$ python3 -q
>>> import numpy as np
>>> np.set_printoptions(suppress=True, linewidth=140)
>>> rd = lambda a: np.round(a, 2) + 0
>>> M = np.loadtxt("dump.csv", delimiter=",")
>>> rd(M)
array([[ 2.33, -0.74, -1.26,  1.2 ],
       [-1.16,  1.44, -2.22,  0.8 ],
       [ 1.31,  2.52,  0.96,  0.03],
       [ 0.73,  0.13, -1.24, -2.63]])
>>> A2 = np.linalg.inv(M)
>>> np.allclose(A2, M.T)
False
>>> rd(A2)
array([[ 0.26, -0.13,  0.15,  0.08],
       [-0.08,  0.16,  0.28,  0.01],
       [-0.14, -0.25,  0.11, -0.14],
       [ 0.13,  0.09,  0.  , -0.29]])
>>> rd(np.linalg.det(M) * np.linalg.det(A2))
np.float64(1.0)
>>> rd(np.linalg.slogdet(M)[0])
np.float64(-1.0)
>>> (np.abs(A2) > 1e-9).astype(int)
array([[1, 1, 1, 1],
       [1, 1, 1, 1],
       [1, 1, 1, 1],
       [1, 1, 1, 1]])
>>> rd(M @ A2)
array([[1., 0., 0., 0.],
       [0., 1., 0., 0.],
       [0., 0., 1., 0.],
       [0., 0., 0., 1.]])
>>> O, vecs = np.linalg.qr(A2[:, :3])[0], np.linalg.qr(A2[:, 3:])[0]
>>> s = np.linalg.svd(O.T @ vecs, compute_uv=False)
>>> rd(np.linalg.norm(O @ O.T - vecs @ vecs.T, 2))
np.float64(1.0)
>>> x0 = np.array([3, -1, -5, 2])
>>> y = M @ x0
>>> c, lr = np.zeros(4), 1 / np.linalg.norm(M, 2) ** 2
>>> for i in range(6):
...     c -= lr * M.T @ (M @ c - y)
...     if i % 1 == 0: print(i, round(np.linalg.norm(M @ c - y), 2))
... 
0 0.0
1 0.0
2 0.0
3 0.0
4 0.0
5 0.0
>>> rd(np.linalg.cond(M))
np.float64(1.0)
>>> A2 = M / np.linalg.norm(M, axis=1, keepdims=True)
>>> gram = A2 @ A2.T
>>> (np.abs(gram) > 0.9).astype(int)
array([[1, 0, 0, 0],
       [0, 1, 0, 0],
       [0, 0, 1, 0],
       [0, 0, 0, 1]])
>>> (gram - 2 * np.eye(4)).round(6).argmax(axis=1)
array([1, 0, 0, 0])
>>> A2 = np.array([[2, 3], [0, 1]])
>>> basis = np.array([[0, 2], [0, 1]])
>>> feats = np.block([[A2, np.array([[-7, -3], [-7, -4]])], [np.zeros((2, 2)), basis]])
>>> feats
array([[ 2.,  3., -7., -3.],
       [ 0.,  1., -7., -4.],
       [ 0.,  0.,  0.,  2.],
       [ 0.,  0.,  0.,  1.]])
>>> rk = np.linalg.matrix_rank(feats)
>>> rk
np.int64(3)
>>> ns = np.linalg.svd(feats)[2][rk:].T
>>> [int(np.linalg.matrix_rank(feats[:, :j + 1])) for j in range(4)]
[1, 2, 2, 3]
>>> np.allclose(feats @ ns, 0)
True
>>> rd(ns @ ns.T)
array([[ 0.49, -0.49, -0.07,  0.  ],
       [-0.49,  0.49,  0.07,  0.  ],
       [-0.07,  0.07,  0.01,  0.  ],
       [ 0.  ,  0.  ,  0.  ,  0.  ]])
>>> [int(np.linalg.matrix_rank(np.delete(feats, i, axis=0))) for i in range(4)]
[2, 2, 3, 3]
>>> Uu, s, Vh = np.linalg.svd(feats)
>>> vecs = Vh[:(s > 1e-8).sum()]
>>> rng = np.random.default_rng(722)
>>> x0 = feats[0] + 4 * feats[2] + rng.integers(2) * np.eye(4)[1]
>>> x0
array([ 2.,  3., -7.,  5.])
>>> rd(np.diag(vecs.T @ vecs))
array([0.51, 0.51, 0.99, 1.  ])
>>> rd(vecs.T @ vecs)
array([[ 0.51,  0.49,  0.07,  0.  ],
       [ 0.49,  0.51, -0.07,  0.  ],
       [ 0.07, -0.07,  0.99,  0.  ],
       [ 0.  ,  0.  ,  0.  ,  1.  ]])
>>> np.linalg.matrix_rank(np.vstack([feats, x0]))
np.int64(3)
>>> feats - feats[0]
array([[ 0.,  0.,  0.,  0.],
       [-2., -2.,  0., -1.],
       [-2., -3.,  7.,  5.],
       [-2., -3.,  7.,  4.]])
>>> np.unravel_index(np.abs(feats).argmax(), feats.shape)
(np.int64(0), np.int64(2))
>>> rd(np.linalg.norm(feats))
np.float64(11.92)
>>> rd(np.linalg.svd(feats, compute_uv=False))
array([11.55,  2.46,  1.57,  0.  ])
>>> np.abs(feats).max()
np.float64(7.0)
>>> feats.mean(axis=0)
array([ 0.5,  1. , -3.5, -1. ])
>>> np.linalg.matrix_rank(feats)
np.int64(3)
>>> z = rng.permutation(4)
>>> z
array([1, 2, 0, 3])
>>> A2 = M[z][:, z]
>>> rd(np.sort(np.abs(np.linalg.eigvals(A2))))
array([3., 3., 3., 3.])
>>> rd(np.linalg.det(A2)), rd(np.linalg.det(M[z]))
(np.float64(-81.0), np.float64(-81.0))
>>> z = rng.permutation(4)
>>> z
array([0, 2, 1, 3])
>>> A2 = feats[z][:, z]
>>> np.diag(A2)
array([2., 0., 1., 1.])
>>> rd(np.sort(np.abs(np.linalg.eigvals(A2))))
array([0., 1., 1., 2.])
>>> A2
array([[ 2., -7.,  3., -3.],
       [ 0.,  0.,  0.,  2.],
       [ 0., -7.,  1., -4.],
       [ 0.,  0.,  0.,  1.]])
>>> np.allclose(A2, feats)
False
>>> arr = np.loadtxt("m.csv", delimiter=",")
>>> arr
array([[-1.31, -0.93, -0.91, -1.99],
       [-0.83, -0.63, -0.76, -0.86],
       [-0.59, -0.39, -0.28, -1.18],
       [ 0.24,  0.18,  0.21,  0.27]])
>>> [round(float(x), 2) for x in np.linalg.svd(arr, compute_uv=False)[:3]]
[3.42, 0.48, 0.0]
>>> Uu, s, Vh = np.linalg.svd(arr)
>>> rd(s)
array([3.42, 0.48, 0.  , 0.  ])
>>> np.argmax(s[:-1] / (s[1:] + 1e-6)) + 1
np.int64(2)
>>> A2 = Uu[:, :2] @ np.diag(s[:2]) @ Vh[:2]
>>> rd(np.linalg.norm(arr - A2, 2)), rd(s[2])
(np.float64(0.0), np.float64(0.0))
>>> rd(np.linalg.norm(arr - A2) / np.linalg.norm(arr))
np.float64(0.0)
>>> np.linalg.matrix_rank(arr, rtol=0.05)
np.int64(2)
>>> rd(np.abs(arr - A2).max())
np.float64(0.0)
>>> rd(np.poly(arr))
array([1.  , 1.95, 0.04, 0.  , 0.  ])
>>> rd(np.linalg.det(arr[::-1]))
np.float64(0.0)
>>> np.kron(np.eye(2, dtype=int), arr)
array([[-1.31, -0.93, -0.91, -1.99, -0.  , -0.  , -0.  , -0.  ],
       [-0.83, -0.63, -0.76, -0.86, -0.  , -0.  , -0.  , -0.  ],
       [-0.59, -0.39, -0.28, -1.18, -0.  , -0.  , -0.  , -0.  ],
       [ 0.24,  0.18,  0.21,  0.27,  0.  ,  0.  ,  0.  ,  0.  ],
       [-0.  , -0.  , -0.  , -0.  , -1.31, -0.93, -0.91, -1.99],
       [-0.  , -0.  , -0.  , -0.  , -0.83, -0.63, -0.76, -0.86],
       [-0.  , -0.  , -0.  , -0.  , -0.59, -0.39, -0.28, -1.18],
       [ 0.  ,  0.  ,  0.  ,  0.  ,  0.24,  0.18,  0.21,  0.27]])
>>> Uu, s, Vh = np.linalg.svd(arr)
>>> vecs = Vh[:(s > 1e-8).sum()]
>>> x0 = arr[0] + 4 * arr[3] + rng.integers(2) * np.eye(4)[2]
>>> rd(x0)
array([-0.35, -0.21,  0.93, -0.91])
>>> rd(vecs.T @ vecs)
array([[ 0.31,  0.25,  0.34,  0.18],
       [ 0.25,  0.21,  0.31,  0.06],
       [ 0.34,  0.31,  0.56, -0.17],
       [ 0.18,  0.06, -0.17,  0.93]])
>>> np.allclose(vecs.T @ vecs @ x0, x0)
False
>>> rd(np.linalg.norm(x0 - vecs.T @ vecs @ x0))
np.float64(0.67)
>>> np.linalg.matrix_rank(np.vstack([arr, x0]))
np.int64(3)
>>> rk = np.linalg.matrix_rank(arr)
>>> rk
np.int64(2)
>>> ns = np.linalg.svd(arr)[2][rk:].T
>>> rd(ns @ ns.T)
array([[ 0.69, -0.25, -0.34, -0.18],
       [-0.25,  0.79, -0.31, -0.06],
       [-0.34, -0.31,  0.44,  0.17],
       [-0.18, -0.06,  0.17,  0.07]])
>>> np.linalg.matrix_rank(arr.T @ arr), np.linalg.matrix_rank(arr @ arr.T)
(np.int64(2), np.int64(2))
>>> data = np.array([[0.2, 0.1, 0.3, 0.5],
...     [0.3, -1.8, 1.5, -1.1],
...     [-1.1, 1.0, 0.2, -2.4],
...     [0.1, 0.9, -1.0, 0.3]])
>>> data
array([[ 0.2,  0.1,  0.3,  0.5],
       [ 0.3, -1.8,  1.5, -1.1],
       [-1.1,  1. ,  0.2, -2.4],
       [ 0.1,  0.9, -1. ,  0.3]])
>>> data.reshape(-1, 2)
array([[ 0.2,  0.1],
       [ 0.3,  0.5],
       [ 0.3, -1.8],
       [ 1.5, -1.1],
       [-1.1,  1. ],
       [ 0.2, -2.4],
       [ 0.1,  0.9],
       [-1. ,  0.3]])
>>> data.ravel(order="F")
array([ 0.2,  0.3, -1.1,  0.1,  0.1, -1.8,  1. ,  0.9,  0.3,  1.5,  0.2, -1. ,  0.5, -1.1, -2.4,  0.3])
>>> blk = data.reshape(4, 2, -1)
>>> rd(blk.sum(axis=1))
array([[ 0.5,  0.6],
       [ 1.8, -2.9],
       [-0.9, -1.4],
       [-0.9,  1.2]])
>>> blk[:, 0]
array([[ 0.2,  0.1],
       [ 0.3, -1.8],
       [-1.1,  1. ],
       [ 0.1,  0.9]])
>>> A2 = np.array([[-3, -1, 3], [-1, 0, -2], [-1, 0, -1]])
>>> X = A2 - A2.T
>>> X
array([[ 0,  0,  4],
       [ 0,  0, -2],
       [-4,  2,  0]])
>>> def softmax(z):
...     e = np.exp(z - z.max(axis=-1, keepdims=True))
...     return e / e.sum(axis=-1, keepdims=True)
... 
>>> rd(softmax(data).sum(axis=1))
array([1., 1., 1., 1.])
>>> rd(softmax(10 * data[0]))
array([0.04, 0.02, 0.11, 0.83])
>>> rd(softmax(data[0]))
array([0.23, 0.21, 0.25, 0.31])
>>> scores = data @ data.T / np.sqrt(4)
>>> rd(softmax(scores + np.triu(np.full(scores.shape, -np.inf), 1)))
array([[1.  , 0.  , 0.  , 0.  ],
       [0.03, 0.97, 0.  , 0.  ],
       [0.01, 0.03, 0.96, 0.  ],
       [0.21, 0.04, 0.2 , 0.55]])
>>> softmax(scores).round(6).argmax(axis=1)
array([0, 1, 2, 3])
>>> rd(softmax(scores))
array([[0.34, 0.25, 0.15, 0.27],
       [0.03, 0.92, 0.05, 0.01],
       [0.01, 0.03, 0.95, 0.02],
       [0.21, 0.04, 0.2 , 0.55]])
>>> rd(softmax(scores)[0] @ data)
array([ 0.01, -0.02,  0.23, -0.38])
>>> A2 = X / np.linalg.norm(X, axis=1, keepdims=True)
>>> gram = A2 @ A2.T
>>> np.argwhere(np.triu(np.abs(gram) > 0.95, 1))
array([[0, 1]])
>>> np.degrees(np.arccos(np.clip(gram[0, 1], -1, 1)))
np.float64(180.0)
>>> gram[0]
array([ 1., -1.,  0.])
>>> np.abs(np.diag(np.linalg.qr(X)[1])) > 1e-9
array([ True, False,  True])
>>> rd(X @ np.linalg.pinv(X) @ X)
array([[ 0.,  0.,  4.],
       [ 0.,  0., -2.],
       [-4.,  2.,  0.]])
>>> np.trace(X)
np.int64(0)
>>> (X + X.T) / 2
array([[0., 0., 0.],
       [0., 0., 0.],
       [0., 0., 0.]])
>>> rd(np.abs(np.linalg.eigvals(X)).max())
np.float64(4.47)
>>> np.allclose(X, X.T)
False
>>> np.linalg.matrix_power(X, 2)
array([[-16,   8,   0],
       [  8,  -4,   0],
       [  0,   0, -20]])
>>> np.allclose(X @ X.T, X.T @ X)
True
>>> rd(np.sort(np.abs(np.linalg.eigvals(X))))
array([0.  , 4.47, 4.47])
>>> rd(np.linalg.det(X))
np.float64(0.0)
>>> A = np.loadtxt("x.csv", delimiter=",")
>>> A
array([[3.05, 2.  , 2.  ],
       [0.  , 2.05, 1.  ],
       [3.  , 2.  , 2.05]])
>>> rd(np.linalg.det(A[::-1]))
np.float64(-0.42)
>>> rd(np.einsum("ij,ji->", A, A))
np.float64(33.71)
>>> rd(np.linalg.eigvals(A))
array([5.61, 1.49, 0.05])
>>> rd(np.linalg.eigvals(A).sum().real)
np.float64(7.15)
>>> rd(np.poly(A))
array([ 1.  , -7.15,  8.71, -0.42])
>>> A2 = A / np.sqrt((A ** 2).mean(axis=1, keepdims=True))
>>> rd(A - A.mean(axis=1, keepdims=True))
array([[ 0.7 , -0.35, -0.35],
       [-1.02,  1.03, -0.02],
       [ 0.65, -0.35, -0.3 ]])
>>> np.linalg.matrix_rank(A2) == np.linalg.matrix_rank(A)
np.True_
>>> np.argsort(-np.linalg.norm(A, axis=0).round(6), kind="stable")[:3]
array([0, 1, 2])
>>> np.linalg.cond(A) > 100
np.True_
>>> rd(np.abs(np.linalg.svd(A)[2][-1]))
array([0.3 , 0.42, 0.86])
>>> np.linalg.matrix_rank(A, rtol=0.1)
np.int64(2)
>>> [round(float(x), 2) for x in np.linalg.svd(A, compute_uv=False)[:3]]
[6.07, 1.68, 0.04]
>>> rd(np.linalg.eigvals(M).sum().real)
np.float64(2.09)
>>> rd(np.kron(np.eye(2, dtype=int), M))
array([[ 2.33, -0.74, -1.26,  1.2 ,  0.  ,  0.  ,  0.  ,  0.  ],
       [-1.16,  1.44, -2.22,  0.8 ,  0.  ,  0.  ,  0.  ,  0.  ],
       [ 1.31,  2.52,  0.96,  0.03,  0.  ,  0.  ,  0.  ,  0.  ],
       [ 0.73,  0.13, -1.24, -2.63,  0.  ,  0.  ,  0.  ,  0.  ],
       [ 0.  ,  0.  ,  0.  ,  0.  ,  2.33, -0.74, -1.26,  1.2 ],
       [ 0.  ,  0.  ,  0.  ,  0.  , -1.16,  1.44, -2.22,  0.8 ],
       [ 0.  ,  0.  ,  0.  ,  0.  ,  1.31,  2.52,  0.96,  0.03],
       [ 0.  ,  0.  ,  0.  ,  0.  ,  0.73,  0.13, -1.24, -2.63]])
>>> rd(np.linalg.det(2 * M)), rd(np.linalg.det(M))
(np.float64(-1296.0), np.float64(-81.0))
>>> rd(np.einsum("ii->", M))
np.float64(2.09)
>>> rd(np.poly(M))
array([  1.  ,  -2.09,   0.  ,  18.82, -81.  ])
